$ ipython --no-banner

In [1]: import numpy as np

In [2]: from numpy import linalg as LA

In [3]: np.set_printoptions(precision=4, suppress=True, linewidth=120)

In [4]: tidy = lambda a: np.round(a, 4) + 0

In [5]: X = np.load("a.npy")

In [6]: print(X)
[[ 4  3  1  0]
 [ 2  1 -1 -2]
 [ 5  4  2  1]
 [ 7  6  4  3]]

In [7]: M2 = np.array([[1, -1, -1], [-2, -1, 1]])

In [8]: cent = np.kron(M2, X)

In [9]: print(LA.matrix_rank(cent))
4

In [10]: print(tidy(LA.norm(cent, 2)), tidy(LA.norm(M2, 2) * LA.norm(X, 2)))
35.5433 35.5433

In [11]: print(cent.shape)
(8, 12)

In [12]: print(LA.lstsq(X[:-1].T, X[-1])[2])
2

In [13]: print(np.unique(X.round(6), axis=0).shape)
(4, 4)

In [14]: rng = np.random.default_rng(8630)

In [15]: z = rng.integers(0, 2, 4)

In [16]: K = np.array([[1, 3, -3, -2], [3, -3, -1, 2], [3, -2, 3, 1], [1, -2, -3, 1]]) * (z[:, None] == z)

In [17]: print(K)
[[ 1  3 -3 -2]
 [ 3 -3 -1  2]
 [ 3 -2  3  1]
 [ 1 -2 -3  1]]

In [18]: Q, Rm = LA.qr(K)

In [19]: print(tidy(Q @ Rm))
[[ 1.  3. -3. -2.]
 [ 3. -3. -1.  2.]
 [ 3. -2.  3.  1.]
 [ 1. -2. -3.  1.]]

In [20]: print(np.allclose(Rm.T @ Rm, K.T @ K))
True

In [21]: print(Q.shape, Rm.shape)
(4, 4) (4, 4)

In [22]: print(tidy(Q.T @ Q))
[[1. 0. 0. 0.]
 [0. 1. 0. 0.]
 [0. 0. 1. 0.]
 [0. 0. 0. 1.]]

In [23]: z = rng.permutation(4)

In [24]: print(z)
[1 0 3 2]

In [25]: M2 = X[z][:, z]

In [26]: print(tidy(np.sort(np.abs(LA.eigvals(M2)))))
[0. 0. 6. 6.]

In [27]: print(np.trace(M2))
10

In [28]: print(np.allclose(M2, X))
False

In [29]: M2 = K / np.sqrt((K ** 2).mean(axis=1, keepdims=True))

In [30]: print(LA.matrix_rank(K - K.mean(axis=1, keepdims=True)))
3

In [31]: print(LA.matrix_rank(M2) == LA.matrix_rank(K))
True

In [32]: print(tidy(LA.norm(M2, axis=1)))
[2. 2. 2. 2.]

In [33]: print(tidy(M2[0]))
[ 0.417   1.2511 -1.2511 -0.8341]

In [34]: u = np.array([2, 3, 3])

In [35]: print(np.convolve(K[0], u))
[  2   9   6  -4 -15  -6]

In [36]: print(np.cross(K[0, :3], K[1, :3]))
[-12  -8 -12]

In [37]: Q, V = LA.qr(K[:, :2])[0], LA.qr(K[:, 2:])[0]

In [38]: sigma = LA.svd(Q.T @ V, compute_uv=False)

In [39]: print(tidy(LA.norm(Q @ Q.T - V @ V.T, 2)))
0.9863

In [40]: print((sigma > 0.9).sum())
1

In [41]: print(tidy(np.degrees(np.arccos(sigma.clip(0, 1)))))
[ 6.3694 80.4946]

In [42]: A = np.load("case14.npy")

In [43]: print(A)
[[ 9.5592 17.0589  2.5361]
 [ 9.5367 17.0111  2.5618]
 [ 8.0811 13.9581  3.8837]
 [ 8.0595 13.9135  3.8982]
 [ 6.3728 10.4996  4.5716]
 [ 5.4697  8.7385  4.5596]
 [ 5.1915  8.207   4.5042]
 [ 5.0951  8.0242  4.4795]
 [ 3.193   4.5808  3.4247]
 [ 1.6882  2.1577  1.9303]
 [ 1.0215  1.2122  1.1533]
 [ 0.671   0.7584  0.7401]
 [ 0.2837  0.3005  0.299 ]
 [-0.2717 -0.2542 -0.2526]
 [-1.1824 -0.7467 -0.5433]
 [-2.2249  1.3744  6.2028]
 [-2.2113  3.5471 13.3178]
 [-2.0172  5.843  21.4257]]

In [44]: cent = A[[16, 8]].astype(float)

In [45]: for _ in range(3):
    ...:     z = LA.norm(A[:, None] - cent, axis=-1).argmin(axis=1)
    ...:     cent = np.array([A[z == j].mean(axis=0) for j in range(2)])
    ...: 

In [46]: print(z)
[1 1 1 1 1 1 1 1 1 1 1 1 1 1 1 1 0 0]

In [47]: print(tidy(cent))
[[-2.1143  4.695  17.3718]
 [ 3.784   6.6746  2.7468]]

In [48]: print(np.bincount(z))
[ 2 16]

In [49]: feats = np.load("out16.npy")

In [50]: print(feats)
[[ 7.6664 -2.267 ]
 [ 5.2655  7.5737]]

In [51]: P = np.triu(np.array([[1, 1], [2, 1]]), 1) + np.eye(2)

In [52]: M2 = P @ feats @ LA.inv(P)

In [53]: print(tidy(np.poly(M2)))
[  1.     -15.2401  69.9999]

In [54]: print(tidy(M2))
[[12.9319 -7.6252]
 [ 5.2655  2.3082]]

In [55]: print(tidy(LA.det(M2)))
69.9999

In [56]: print(np.trace(M2), np.trace(feats))
15.2401 15.2401

In [57]: C2 = M2.T @ M2

In [58]: print(tidy(LA.eigvalsh(C2)[::-1]))
[237.8279  20.6031]

In [59]: print(np.allclose(C2, C2.T))
True

In [60]: print(tidy(np.diag(C2)))
[194.9595  63.4715]

In [61]: print(tidy(np.trace(C2)), tidy((M2 ** 2).sum()))
258.431 258.431

In [62]: M2 = np.array([[-4, 3, -2], [-1, 1, -2]])

In [63]: print(LA.matrix_rank(np.vstack([feats, M2.T])))
2

In [64]: print(LA.matrix_rank(feats @ M2))
2

In [65]: print(tidy(np.einsum("ij->j", feats)))
[12.9319  5.3067]

In [66]: print(tidy(feats @ M2))
[[-28.3986  20.7322 -10.7988]
 [-28.6357  23.3702 -25.6784]]

In [67]: print(np.vstack([feats, M2.T]).shape)
(5, 2)

In [68]: print(tidy(np.einsum("ik,kj->ij", feats, M2)))
[[-28.3986  20.7322 -10.7988]
 [-28.6357  23.3702 -25.6784]]

In [69]: print(tidy(np.einsum("ij,ij->i", feats, feats)))
[63.913  85.0864]

In [70]: print(tidy(M2.T @ feats.T))
[[-28.3986 -28.6357]
 [ 20.7322  23.3702]
 [-10.7988 -25.6784]]

In [71]: print(tidy(np.einsum("ik,kj->ji", feats, M2)))
[[-28.3986 -28.6357]
 [ 20.7322  23.3702]
 [-10.7988 -25.6784]]

In [72]: vec = np.array([0, -1])

In [73]: a = np.maximum(feats @ vec, 0)

In [74]: print(a)
[2.267 0.   ]

In [75]: print(np.flatnonzero(a > 1e-9))
[0]

In [76]: print(np.maximum(feats @ vec, 0) - np.maximum(-feats @ vec, 0))
[ 2.267  -7.5737]

In [77]: print(tidy(feats.T @ a))
[17.3797 -5.1393]

In [78]: Q, V = LA.qr(feats[:, :1])[0], LA.qr(feats[:, 1:])[0]

In [79]: sigma = LA.svd(Q.T @ V, compute_uv=False)

In [80]: print(tidy(sigma))
[0.306]

In [81]: print((sigma > 0.9).sum())
0

In [82]: F = np.load("data.npy")

In [83]: print(F)
[[  3.266   -2.6584  -4.7195]
 [  5.608    1.481   -7.4089]
 [-10.2559 -12.8038   2.4773]
 [  8.8815   6.7508  -0.9462]
 [ -6.8399 -11.8179   1.4472]
 [ -7.4995  -1.6503  -4.6198]
 [  4.0371  -6.7116  -8.5301]
 [  1.079   -3.3518  13.9656]
 [ -6.6685  -2.1355   0.727 ]
 [ -2.9702  13.6567 -23.1693]
 [  9.3538  10.7959 -15.8572]
 [ -4.7407  -3.8334   0.8486]
 [  3.5309  -4.2193  -3.4621]
 [  8.9895   3.2679   6.6125]
 [  5.3747  -4.6327   0.1821]
 [ -7.1143   1.3584  -7.0828]
 [  9.9545   0.1771  -0.9666]
 [ 10.3681   7.2341  -2.7825]
 [ -4.1776   1.7755   4.7099]
 [  1.31   -10.0258   2.0926]
 [ -3.6922  -4.7719  -6.5734]
 [ -3.2337  -3.3902  -3.2938]
 [  1.7282  -1.8483   4.0873]
 [-10.4578  -7.2989   3.194 ]
 [  7.0865  -1.8295  -5.509 ]
 [  4.3687   3.4943 -12.0374]]

In [84]: vec = np.array([9, 5, 6])

In [85]: target = F @ vec

In [86]: print(tidy(LA.lstsq(F, target)[0]))
[9. 5. 6.]

In [87]: target = target + 0.1 * rng.normal(size=26)

In [88]: print(tidy(target))
[ -12.3621   13.4608 -141.4927  107.9865 -112.0211 -103.4813  -48.3947   76.8751  -66.2916  -97.5102   42.8515
  -56.7812  -10.0654  136.8829   26.344   -99.8117   84.8037  112.8218   -0.5427  -25.7026  -96.6007  -65.6988
   30.9065 -111.5059   21.5288  -15.3526]

In [89]: c, *_ = LA.lstsq(F, target)

In [90]: print([round(float(LA.norm(LA.solve(F.T @ F + lam * np.eye(3), F.T @ target))), 2) for lam in (0, 1, 10, 100)])
[11.92, 11.91, 11.81, 10.93]

In [91]: E = np.load("run11.npy")

In [92]: print(E)
[[ 0  0  2]
 [ 0  0  0]
 [-3  0  0]]

In [93]: print((E + E.T) / 2)
[[ 0.   0.  -0.5]
 [ 0.   0.   0. ]
 [-0.5  0.   0. ]]

In [94]: print(np.allclose(E @ E.T, E.T @ E))
False

In [95]: print(E @ E)
[[-6  0  0]
 [ 0  0  0]
 [ 0  0 -6]]

In [96]: print(tidy(np.abs(LA.eigvals(E)).max()))
2.4495

In [97]: print(LA.matrix_power(E, 4))
[[36  0  0]
 [ 0  0  0]
 [ 0  0 36]]
